In [1]: import numpy as np

In [2]: import numpy.linalg as la

In [3]: np.set_printoptions(precision=2, suppress=True, linewidth=140, legacy="1.25")

In [4]: W0 = np.load("layer4.npy")

In [5]: print(W0)
[[ 13   3   5]
 [  1 -12   0]
 [  0   4 -37]]

In [6]: print(np.allclose(W0, W0.T))
False

In [7]: print(np.sort(np.abs(la.eigvals(W0))))
[12.15 13.14 36.98]

In [8]: print((W0 + W0.T) / 2)
[[ 13.    2.    2.5]
 [  2.  -12.    2. ]
 [  2.5   2.  -37. ]]

In [9]: print(round(np.abs(la.eigvals(W0)).max(), 2))
36.98

In [10]: print(np.trace(W0))
-36

In [11]: U, sigma, vt = la.svd(W0, full_matrices=False)

In [12]: print(sigma / sigma[0])
[1.   0.37 0.3 ]

In [13]: print((sigma > 1e-8).sum())
3

In [14]: print(np.round(U.T @ U, 2) + 0)
[[1. 0. 0.]
 [0. 1. 0.]
 [0. 0. 1.]]

In [15]: print(sigma)
[37.57 13.97 11.25]

In [16]: print(U.shape, sigma.shape, vt.shape)
(3, 3) (3,) (3, 3)

In [17]: rng = np.random.default_rng(3245)

In [18]: labels = rng.permutation(3)

In [19]: print(labels)
[0 2 1]

In [20]: A2 = W0[labels][:, labels]

In [21]: print(np.trace(A2))
-36

In [22]: A = np.array([[4.0, 1.0, 1.0, 1.0],
    ...:     [1.0, 4.0, 1.0, 1.0],
    ...:     [1.0, 1.0, 4.0, 1.0],
    ...:     [1.0, 1.0, 1.0, 4.0]])

In [23]: vals, V = la.eig(A)

In [24]: print(np.sort(la.eigvals(A.T)))
[3. 3. 3. 7.]

In [25]: print(np.round(np.prod(vals), 2))
189.0

In [26]: C2 = A.T @ A

In [27]: print(np.trace(C2), (A ** 2).sum())
76.0 76.0

In [28]: print(C2)
[[19. 10. 10. 10.]
 [10. 19. 10. 10.]
 [10. 10. 19. 10.]
 [10. 10. 10. 19.]]

In [29]: X = np.loadtxt("dump.csv", delimiter=",")

In [30]: print(X)
[[-18.72 -20.58  11.21]
 [-18.03 -19.81  10.77]
 [ -5.31  -6.31   1.99]
 [ -3.11  -4.11   0.34]
 [ -2.54  -3.53  -0.05]
 [ -2.49  -3.48  -0.09]
 [ -1.51  -2.44  -0.65]
 [ -0.16  -0.38  -0.28]
 [  0.31   0.85   0.73]
 [  0.31   0.85   0.73]
 [  0.6    1.7    1.51]
 [  1.22   3.52   3.16]
 [  1.87   5.4    4.76]
 [  2.95   8.31   7.05]
 [  3.15   8.83   7.44]
 [  3.32   9.28   7.77]
 [  3.9   10.76   8.83]
 [  8.5   21.59  15.68]
 [ 10.81  26.71  18.52]
 [ 11.67  28.58  19.52]
 [ 15.42  36.54  23.56]
 [ 17.23  40.31  25.37]
 [ 19.19  44.34  27.24]
 [ 19.55  45.09  27.59]
 [ 20.    46.    28.  ]]

In [31]: x = np.array([-3, -2, -3])

In [32]: rhs = X @ x

In [33]: print(np.round(la.pinv(X) @ X, 2) + 0)
[[1. 0. 0.]
 [0. 1. 0.]
 [0. 0. 1.]]

In [34]: print(la.lstsq(X, rhs)[0])
[-3. -2. -3.]

In [35]: print(la.solve(X.T @ X, X.T @ rhs))
[-3. -2. -3.]

In [36]: rhs = rhs + 0.1 * rng.normal(size=25)

In [37]: print(rhs)
[  63.77   61.37   22.62   16.46   14.91   14.76   11.3     1.96   -4.83   -4.87   -9.71  -20.32  -30.96  -46.74  -49.39  -51.9   -59.69
 -115.64 -141.39 -150.84 -190.06 -208.46 -228.1  -231.77 -236.01]

In [38]: b, *_ = la.lstsq(X, rhs)

In [39]: print(b.round())
[-3. -2. -3.]

In [40]: print(b)
[-3.14 -1.91 -3.06]

In [41]: u = np.array([1, -3, 1, 2])

In [42]: mat = u[np.abs(np.subtract.outer(np.arange(4), np.arange(4)))]

In [43]: print(mat)
[[ 1 -3  1  2]
 [-3  1 -3  1]
 [ 1 -3  1 -3]
 [ 2  1 -3  1]]

In [44]: x = np.array([-2, -1, -2, -2])

In [45]: rhs = mat @ x

In [46]: b, lr = np.zeros(4), 1 / la.norm(mat, 2) ** 2

In [47]: for i in range(250):
    ...:     b -= lr * mat.T @ (mat @ b - rhs)
    ...:     if i % 50 == 0: print(i, round(la.norm(mat @ b - rhs), 2))
    ...: 
0 8.01
50 0.0
100 0.0
150 0.0
200 0.0

In [48]: print(b)
[-2. -1. -2. -2.]

In [49]: print(np.round(la.cond(mat), 2))
2.3

In [50]: A2 = la.inv(mat)

In [51]: print(round(la.det(mat) * la.det(A2), 2))
1.0

In [52]: print(round(la.slogdet(mat)[0], 2))
1.0

In [53]: M = np.loadtxt("sample17.csv", delimiter=",")

In [54]: print(M)
[[-11.56   4.45  14.78]
 [ -4.04   4.27  -7.63]
 [ -0.4    0.51  30.28]
 [ 19.76 -14.05  14.09]
 [-22.08   3.45  -7.91]
 [  6.05 -11.18  15.04]
 [ -3.41   3.09  13.61]
 [ -5.1  -12.54  23.77]
 [  5.38  13.62  -8.83]
 [ -0.79 -10.4    7.48]
 [ -7.06  -5.47   8.44]
 [  0.72 -17.49   7.88]
 [-15.22  -2.43 -25.77]
 [ -1.73  -4.13 -13.8 ]
 [ 13.05  -4.15  -8.29]
 [  4.75  12.16  16.91]
 [  3.47  -3.26  -4.56]
 [ 18.87   6.61 -13.82]
 [ -6.09   2.85   4.31]
 [ -6.58  -7.98  27.42]
 [  4.85  -1.72  12.17]
 [ -8.69  19.88 -11.23]
 [-18.4   -7.38  17.25]
 [ -7.15  -7.55  -5.86]
 [  1.98  15.26  -3.21]
 [-11.85  -3.65  12.88]]

In [55]: U, sigma = la.svd(M)
---------------------------------------------------------------------------
ValueError                                Traceback (most recent call last)
Cell In[55], line 1
----> 1 U, sigma = la.svd(M)

ValueError: too many values to unpack (expected 2)

In [56]: U, sigma, vt = la.svd(M, full_matrices=False)

In [57]: print(np.allclose(U * sigma @ vt, M))
True

In [58]: print((sigma > 1e-8).sum())
3

In [59]: print(np.round(U.T @ U, 2) + 0)
[[1. 0. 0.]
 [0. 1. 0.]
 [0. 0. 1.]]

In [60]: C2 = np.cov(M, rowvar=False)

In [61]: print(round(np.corrcoef(M[:, 0], M[:, 2])[0, 1], 2))
-0.01

In [62]: print(C2)
[[103.61  -4.19  -1.14]
 [ -4.19  88.41 -48.34]
 [ -1.14 -48.34 206.4 ]]

In [63]: print(np.argsort(-M.std(axis=0).round(6), kind="stable"))
[2 0 1]

In [64]: print(np.median(M, axis=0))
[-2.57 -2.84  7.68]

In [65]: print(np.corrcoef(M.T))
[[ 1.   -0.04 -0.01]
 [-0.04  1.   -0.36]
 [-0.01 -0.36  1.  ]]

In [66]: print(la.eigvalsh(C2)[::-1])
[223.67 104.17  70.57]

In [67]: print(M.std(axis=0))
[ 9.98  9.22 14.09]
